% python3 -q
>>> import numpy as np
>>> np.set_printoptions(precision=2, suppress=True, linewidth=140, sign=" ")
>>> E = np.loadtxt("block8.csv", delimiter=",")
>>> E
array([[ 0.,  0.,  0.,  0.,  0.,  2.,  1.,  0., -1.,  1.,  0.,  2.,  0., -2.],
       [ 0.,  0.,  0.,  0.,  0.,  1., -2.,  0., -2., -1., -1., -1., -2., -2.],
       [ 0.,  0.,  0.,  0.,  0., -2.,  2., -1., -1.,  2., -2.,  1.,  1.,  0.],
       [ 0.,  0.,  0.,  0.,  0.,  2., -1., -2., -2.,  2.,  0.,  1.,  1., -1.],
       [ 0.,  0.,  0.,  0.,  0.,  1., -2.,  2.,  1., -1.,  1.,  1., -1.,  1.],
       [ 2.,  1., -2.,  2.,  1.,  0.,  0.,  0.,  0.,  0.,  0.,  0.,  0.,  0.],
       [ 1., -2.,  2., -1., -2.,  0.,  0.,  0.,  0.,  0.,  0.,  0.,  0.,  0.],
       [ 0.,  0., -1., -2.,  2.,  0.,  0.,  0.,  0.,  0.,  0.,  0.,  0.,  0.],
       [-1., -2., -1., -2.,  1.,  0.,  0.,  0.,  0.,  0.,  0.,  0.,  0.,  0.],
       [ 1., -1.,  2.,  2., -1.,  0.,  0.,  0.,  0.,  0.,  0.,  0.,  0.,  0.],
       [ 0., -1., -2.,  0.,  1.,  0.,  0.,  0.,  0.,  0.,  0.,  0.,  0.,  0.],
       [ 2., -1.,  1.,  1.,  1.,  0.,  0.,  0.,  0.,  0.,  0.,  0.,  0.,  0.],
       [ 0., -2.,  1.,  1., -1.,  0.,  0.,  0.,  0.,  0.,  0.,  0.,  0.,  0.],
       [-2., -2.,  0., -1.,  1.,  0.,  0.,  0.,  0.,  0.,  0.,  0.,  0.,  0.]])
>>> [round(float(np.linalg.det(E[:i, :i])), 2) + 0 for i in range(1, 15)]
[0.0, 0.0, 0.0, 0.0, 0.0, 0.0, 0.0, 0.0, 0.0, -7921.0, 0.0, 0.0, 0.0, 0.0]
>>> round(np.linalg.eigvalsh(E).min(), 2)
np.float64(-6.09)
>>> try:
...     np.linalg.cholesky(E)
... except np.linalg.LinAlgError as e:
...     print(e)
... 
Matrix is not positive definite
>>> mat = np.loadtxt("data.csv", delimiter=",")
>>> mat
array([[ 6.,  0., -2.,  0.,  4.,  7.],
       [ 0., -6., -8., -6., -2.,  1.],
       [ 1., -5., -7., -5., -1.,  2.],
       [ 5., -1., -3., -1.,  3.,  6.],
       [ 3., -3., -5., -3.,  1.,  4.],
       [ 5., -1., -3., -1.,  3.,  6.],
       [ 0., -6., -8., -6., -2.,  1.],
       [ 4., -2., -4., -2.,  2.,  5.],
       [ 2., -4., -6., -4.,  0.,  3.],
       [ 3., -3., -5., -3.,  1.,  4.]])
>>> t3 = np.stack([mat, 3 * mat, mat[::-1]])
>>> np.linalg.matrix_rank(t3)
array([ 2,  2,  2])
>>> t3.shape
(3, 10, 6)
>>> t3.sum(axis=0)
array([[ 27.,  -3., -13.,  -3.,  17.,  32.],
       [  2., -28., -38., -28.,  -8.,   7.],
       [  8., -22., -32., -22.,  -2.,  13.],
       [ 20., -10., -20., -10.,  10.,  25.],
       [ 17., -13., -23., -13.,   7.,  22.],
       [ 23.,  -7., -17.,  -7.,  13.,  28.],
       [  5., -25., -35., -25.,  -5.,  10.],
       [ 17., -13., -23., -13.,   7.,  22.],
       [  8., -22., -32., -22.,  -2.,  13.],
       [ 18., -12., -22., -12.,   8.,  23.]])
>>> np.einsum("bij,cij->bc", t3, t3)
array([[  942.,  2826.,   636.],
       [ 2826.,  8478.,  1908.],
       [  636.,  1908.,   942.]])
>>> w, evecs = np.linalg.eigh(E)
>>> round(float(w.sum()), 2), np.trace(E)
(0.0, np.float64(0.0))
>>> np.unique(w.round(6) + 0, return_counts=True)[1]
array([ 1,  1,  1,  1,  1,  4,  1,  1,  1,  1,  1])
>>> w.round(2) + 0
array([-6.09, -5.5 , -3.61, -2.49, -1.84,  0.  ,  0.  ,  0.  ,  0.  ,  1.84,  2.49,  3.61,  5.5 ,  6.09])
>>> mat @ mat
Traceback (most recent call last):
  File "<python-input-18>", line 1, in <module>
    mat @ mat
    ~~~~^~~~~
ValueError: matmul: Input operand 1 has a mismatch in its core dimension 0, with gufunc signature (n?,k),(k,m?)->(n?,m?) (size 10 is different from 6)
>>> C2 = mat.T @ mat
>>> np.round(np.linalg.eigvalsh(C2)[::-1], 2) + 0
array([ 708.06,  233.94,    0.  ,    0.  ,    0.  ,    0.  ])
>>> np.allclose(C2, C2.T)
True
>>> np.trace(C2), (mat ** 2).sum()
(np.float64(942.0), np.float64(942.0))
>>> out = np.array([[1, -1], [2, -2], [0, 0], [0, -1], [1, 3], [-3, -2]])
>>> np.vstack([mat, out.T]).shape
(12, 6)
>>> np.einsum("ik,kj->ji", mat, out)
array([[-11., -17., -16., -12., -14., -12., -17., -13., -15., -14.],
       [ -8.,  10.,   7.,  -5.,   1.,  -5.,  10.,  -2.,   4.,   1.]])
>>> np.einsum("ij->j", mat)
array([ 29., -31., -51., -31.,   9.,  39.])
>>> mat.shape
(10, 6)
>>> np.linalg.matrix_rank(mat)
np.int64(2)
>>> np.zeros(10, 6)
Traceback (most recent call last):
  File "<python-input-29>", line 1, in <module>
    np.zeros(10, 6)
    ~~~~~~~~^^^^^^^
TypeError: Cannot interpret '6' as a data type
>>> np.count_nonzero(mat)
np.int64(55)
>>> mat[:, 6]
Traceback (most recent call last):
  File "<python-input-31>", line 1, in <module>
    mat[:, 6]
    ~~~^^^^^^
IndexError: index 6 is out of bounds for axis 1 with size 6
>>> W0 = np.loadtxt("out7.csv", delimiter=",")
>>> W0
array([[ 0.,  0.,  0.,  1., -2.,  0., -1.,  1., -1.,  2.,  2.,  0.,  1.,  0., -1.],
       [ 0.,  0.,  0., -1.,  0., -1.,  0.,  1.,  0., -1.,  2., -1.,  0.,  0.,  1.],
       [ 0.,  0.,  0., -1.,  1.,  1., -1.,  2.,  2.,  0.,  0.,  0.,  1., -2., -2.],
       [-1.,  1.,  1.,  0.,  1.,  1.,  1.,  0.,  2., -1., -1., -2.,  0.,  2., -2.],
       [ 2.,  0., -1., -1.,  0.,  0.,  1.,  2.,  1.,  0.,  1.,  0.,  1.,  0.,  0.],
       [ 0.,  1., -1., -1.,  0.,  0.,  1.,  0.,  0.,  0., -1., -2., -2.,  1.,  0.],
       [ 1.,  0.,  1., -1., -1., -1.,  0.,  1.,  0., -2.,  0.,  1.,  0.,  2.,  1.],
       [-1., -1., -2.,  0., -2.,  0., -1.,  0.,  1.,  1.,  2.,  0., -1.,  2.,  1.],
       [ 1.,  0., -2., -2., -1.,  0.,  0., -1.,  0., -1., -2.,  2.,  1., -1.,  0.],
       [-2.,  1.,  0.,  1.,  0.,  0.,  2., -1.,  1.,  0.,  2.,  1.,  1., -2.,  2.],
       [-2., -2.,  0.,  1., -1.,  1.,  0., -2.,  2., -2.,  0.,  0.,  0.,  0., -2.],
       [ 0.,  1.,  0.,  2.,  0.,  2., -1.,  0., -2., -1.,  0.,  0.,  2.,  0.,  0.],
       [-1.,  0., -1.,  0., -1.,  2.,  0.,  1., -1., -1.,  0., -2.,  0.,  1.,  2.],
       [ 0.,  0.,  2., -2.,  0., -1., -2., -2.,  1.,  2.,  0.,  0., -1.,  0., -1.],
       [ 1., -1.,  2.,  2.,  0.,  0., -1., -1.,  0., -2.,  2.,  0., -2.,  1.,  0.]])
>>> np.allclose(W0[:-1].T @ np.linalg.lstsq(W0[:-1].T, W0[-1])[0], W0[-1])
True
>>> np.round(np.trace(np.linalg.pinv(W0) @ W0), 2)
np.float64(14.0)
>>> Uu, sigma, vt = np.linalg.svd(W0)
>>> sigma.round(2) + 0
array([ 6.86,  6.86,  6.17,  6.17,  5.32,  5.32,  4.88,  4.88,  2.92,  2.92,  1.88,  1.88,  1.27,  1.27,  0.  ])
>>> out = Uu[:, :14] @ np.diag(sigma[:14]) @ vt[:14]
>>> np.round(np.abs(W0 - out).max(), 2)
np.float64(0.0)
>>> round(np.linalg.norm(W0 - out, 2), 2), round(float(sigma[14]), 2)
(np.float64(0.0), 0.0)
>>> np.linalg.matrix_rank(W0, rtol=0.05)
np.int64(14)
>>> np.round(np.linalg.norm(W0, 2) / np.linalg.norm(W0), 2)
np.float64(0.39)
>>> np.linalg.cond(W0) > 100
np.True_
>>> np.linalg.matrix_rank(W0, rtol=0.1)
np.int64(14)
>>> arr = np.load("a.npy")
>>> arr
array([[-3, -3,  3, -2, -3, -2, -2,  0, -1],
       [ 6,  6, -6,  4,  6,  4,  4,  0,  2],
       [ 3,  3, -3,  2,  3,  2,  2,  0,  1],
       [ 3,  3, -3,  2,  3,  2,  2,  0,  1],
       [-6, -6,  6, -4, -6, -4, -4,  0, -2],
       [ 0,  0,  0,  0,  0,  0,  0,  0,  0],
       [ 0,  0,  0,  0,  0,  0,  0,  0,  0],
       [ 6,  6, -6,  4,  6,  4,  4,  0,  2]])
>>> np.linalg.lstsq(arr[:-1].T, arr[-1])[2]
np.int32(1)
>>> arr @ np.linalg.pinv(arr) @ arr
array([[-3., -3.,  3., -2., -3., -2., -2.,  0., -1.],
       [ 6.,  6., -6.,  4.,  6.,  4.,  4.,  0.,  2.],
       [ 3.,  3., -3.,  2.,  3.,  2.,  2.,  0.,  1.],
       [ 3.,  3., -3.,  2.,  3.,  2.,  2.,  0.,  1.],
       [-6., -6.,  6., -4., -6., -4., -4.,  0., -2.],
       [ 0.,  0.,  0.,  0.,  0.,  0.,  0.,  0.,  0.],
       [ 0.,  0.,  0.,  0.,  0.,  0.,  0.,  0.,  0.],
       [ 6.,  6., -6.,  4.,  6.,  4.,  4.,  0.,  2.]])
>>> try:
...     np.linalg.inv(arr)
... except np.linalg.LinAlgError as e:
...     print(repr(e))
... 
LinAlgError('Last 2 dimensions of the array must be square')
>>> np.abs(np.diag(np.linalg.qr(arr)[1])) > 1e-9
array([ True, False, False, False, False, False, False, False])
>>> np.unique(arr.round(6), axis=0).shape
(5, 9)
>>> np.allclose(arr[:-1].T @ np.linalg.lstsq(arr[:-1].T, arr[-1])[0], arr[-1])
True
>>> rk = np.linalg.matrix_rank(arr)
>>> rk
np.int64(1)
>>> null = np.linalg.svd(arr)[2][rk:].T
>>> null.shape
(9, 8)
>>> np.linalg.matrix_rank(arr.T @ arr), np.linalg.matrix_rank(arr @ arr.T)
(np.int64(1), np.int64(1))
>>> [int(np.linalg.matrix_rank(arr[:i])) for i in range(1, len(arr) + 1)]
[1, 1, 1, 1, 1, 1, 1, 1]
>>> [int(np.linalg.matrix_rank(arr[:, :j + 1])) for j in range(9)]
[1, 1, 1, 1, 1, 1, 1, 1, 1]
>>> [int(np.linalg.matrix_rank(np.delete(arr, i, axis=0))) for i in range(8)]
[1, 1, 1, 1, 1, 1, 1, 1]
>>> C2 = arr.T @ arr
>>> np.round(np.linalg.svd(arr, compute_uv=False) ** 2, 2) + 0
array([ 735.,    0.,    0.,    0.,    0.,    0.,    0.,    0.])
>>> np.trace(C2), (arr ** 2).sum()
(np.int64(735), np.int64(735))
>>> (arr @ arr.T).shape
(8, 8)
>>> np.round(np.linalg.eigvalsh(C2)[::-1], 2) + 0
array([ 735.,    0.,    0.,    0.,    0.,    0.,    0.,    0.,    0.])
>>> np.allclose(C2, C2.T)
True
>>> F = np.loadtxt("w.csv", delimiter=",")
>>> F.round(2) + 0
array([[-0.12,  0.15, -0.09,  0.63, -0.18, -0.28, -0.13, -0.29,  0.1 ,  0.28, -0.13, -0.3 ,  0.13, -0.08, -0.23,  0.26],
       [-0.1 , -0.36,  0.16,  0.07, -0.08, -0.28, -0.21,  0.  , -0.44, -0.18,  0.13, -0.37,  0.33, -0.06,  0.35, -0.3 ],
       [-0.58, -0.27, -0.5 , -0.1 , -0.07, -0.18,  0.12,  0.01, -0.1 ,  0.26, -0.07,  0.17, -0.12,  0.32, -0.05, -0.19],
       [-0.15,  0.37, -0.19, -0.27,  0.09,  0.3 , -0.53,  0.01, -0.08,  0.33,  0.12, -0.21,  0.1 ,  0.11,  0.34,  0.22],
       [-0.05,  0.15,  0.2 , -0.49, -0.47, -0.19, -0.1 , -0.29, -0.19,  0.05, -0.43,  0.2 ,  0.14, -0.19, -0.15,  0.03],
       [ 0.29,  0.34, -0.43, -0.08,  0.11, -0.03,  0.23,  0.02, -0.1 ,  0.09,  0.11, -0.02,  0.56, -0.08, -0.24, -0.38],
       [-0.17, -0.27, -0.41, -0.11,  0.03,  0.12, -0.05, -0.18,  0.04, -0.3 ,  0.24,  0.07,  0.08, -0.62, -0.06,  0.34],
       [-0.17,  0.25,  0.06,  0.12, -0.4 ,  0.14,  0.01, -0.35,  0.02, -0.39,  0.5 ,  0.19,  0.08,  0.37, -0.01, -0.05],
       [ 0.17,  0.03, -0.05,  0.3 , -0.19,  0.05, -0.26,  0.  , -0.11,  0.32,  0.16,  0.48, -0.26, -0.37,  0.2 , -0.38],
       [-0.07, -0.1 , -0.09,  0.14, -0.23,  0.72,  0.06, -0.1 , -0.09, -0.08, -0.35, -0.34, -0.1 , -0.06, -0.11, -0.3 ],
       [ 0.22,  0.26, -0.4 , -0.02,  0.09, -0.3 , -0.25, -0.12, -0.1 , -0.47, -0.21, -0.16, -0.48,  0.07,  0.04, -0.13],
       [ 0.32, -0.29,  0.  , -0.32, -0.08, -0.07,  0.06, -0.47,  0.27,  0.33,  0.32, -0.34, -0.23,  0.05, -0.05, -0.15],
       [-0.12,  0.32,  0.  ,  0.01, -0.03, -0.05,  0.65, -0.15, -0.2 ,  0.09,  0.01, -0.14, -0.19, -0.21,  0.51,  0.11],
       [-0.1 ,  0.  ,  0.2 ,  0.07,  0.62,  0.12, -0.04, -0.52, -0.43,  0.06, -0.02,  0.18, -0.04,  0.05, -0.21, -0.02],
       [-0.51,  0.31,  0.27, -0.11,  0.17, -0.11, -0.07,  0.11,  0.31, -0.05,  0.16, -0.21, -0.13, -0.33, -0.21, -0.41],
       [ 0.05,  0.06,  0.04, -0.06, -0.2 ,  0.  ,  0.04,  0.34, -0.56,  0.12,  0.35, -0.19, -0.3 , -0.04, -0.46,  0.2 ]])
>>> rng = np.random.default_rng(840771)
>>> lab = rng.permutation(16)
>>> lab
array([  2,  13,   5,  11,   0,  10,   9,  14,   6,   4,  12,  15,   3,   1,   8,   7])
>>> out = F[lab][:, lab]
>>> np.diag(out)
array([-0.5 ,  0.05, -0.03, -0.34, -0.12, -0.21, -0.08, -0.21, -0.05, -0.47, -0.19,  0.2 , -0.27, -0.36, -0.11, -0.35])
>>> np.round(F[:, 12] @ F[:, 3], 2)
np.float64(-0.0)
>>> np.linalg.norm(F, axis=0)
array([ 1.,  1.,  1.,  1.,  1.,  1.,  1.,  1.,  1.,  1.,  1.,  1.,  1.,  1.,  1.,  1.])
>>> np.linalg.svd(F, compute_uv=False)
array([ 1.,  1.,  1.,  1.,  1.,  1.,  1.,  1.,  1.,  1.,  1.,  1.,  1.,  1.,  1.,  1.])
>>> t3 = np.stack([F, 3 * F, F[::-1]])
>>> np.round(np.einsum("bij,cij->bc", t3, t3), 2) + 0
array([[  16.,   48.,    0.],
       [  48.,  144.,    0.],
       [   0.,    0.,   16.]])
>>> np.linalg.matrix_rank(t3.reshape(3, -1))
np.int64(2)
>>> np.linalg.norm(F, axis=1)
array([ 1.,  1.,  1.,  1.,  1.,  1.,  1.,  1.,  1.,  1.,  1.,  1.,  1.,  1.,  1.,  1.])
>>> round(float(np.linalg.norm(F, 1)), 2), round(np.linalg.norm(F, np.inf), 2)
(3.58, np.float64(3.47))
>>> np.round(F[14] @ F[8], 2)
np.float64(-0.0)
>>> round(np.linalg.norm(F, 2), 2)
np.float64(1.0)
>>> np.linalg.norm(F, axis=1).argmax()
np.int64(1)
>>> out = np.linalg.inv(F)
>>> round(np.linalg.cond(F), 2)
np.float64(1.0)
>>> np.allclose(out, F.T)
True
>>> A = np.array([[2, 2, 2, -4, 3, 1],
...     [-3, 5, 5, -5, 4, 2],
...     [5, 3, 1, -3, 5, 0],
...     [-4, -2, 0, -4, -3, -3],
...     [-2, 1, -5, -4, -1, 3],
...     [-3, -3, -1, 3, 2, 2],
...     [-4, -2, 0, 1, -4, 4],
...     [4, -5, -4, -3, -3, 0],
...     [-3, 0, -1, -3, -1, -5],
...     [5, 0, 0, -2, -5, 3],
...     [-3, -5, 2, 5, 5, -2],
...     [-3, -1, 5, 0, 4, -1],
...     [-2, 4, -1, -5, 1, -1],
...     [4, 3, 5, 2, -5, 0],
...     [0, -2, -2, 4, 5, -5],
...     [-4, -1, 3, 4, 3, -4]]) * (rng.random((16, 6)) < 0.3)
>>> A
array([[ 0,  2,  2,  0,  3,  0],
       [ 0,  5,  0,  0,  0,  2],
       [ 5,  0,  0,  0,  5,  0],
       [ 0,  0,  0, -4,  0,  0],
       [ 0,  0,  0,  0,  0,  3],
       [ 0,  0,  0,  0,  0,  2],
       [ 0,  0,  0,  1, -4,  0],
       [ 0, -5, -4,  0,  0,  0],
       [-3,  0,  0,  0, -1,  0],
       [ 0,  0,  0,  0,  0,  0],
       [ 0,  0,  2,  5,  5, -2],
       [-3, -1,  0,  0,  0,  0],
       [ 0,  0,  0, -5,  0, -1],
       [ 0,  0,  5,  0,  0,  0],
       [ 0, -2,  0,  0,  0,  0],
       [-4,  0,  3,  0,  0, -4]])
>>> x0 = np.array([-1, -2, 0, -5, -3, 5])
>>> np.sign((A @ x0).round(6))
array([-1,  0, -1,  1,  1,  1,  1,  1,  1,  0, -1,  1,  1,  0,  1, -1])
>>> A @ x0
array([-13,   0, -20,  20,  15,  10,   7,  10,   6,   0, -50,   5,  20,   0,   4, -16])
>>> np.linalg.norm(A @ x0) <= np.linalg.norm(A, 2) * np.linalg.norm(x0) + 1e-9
np.True_
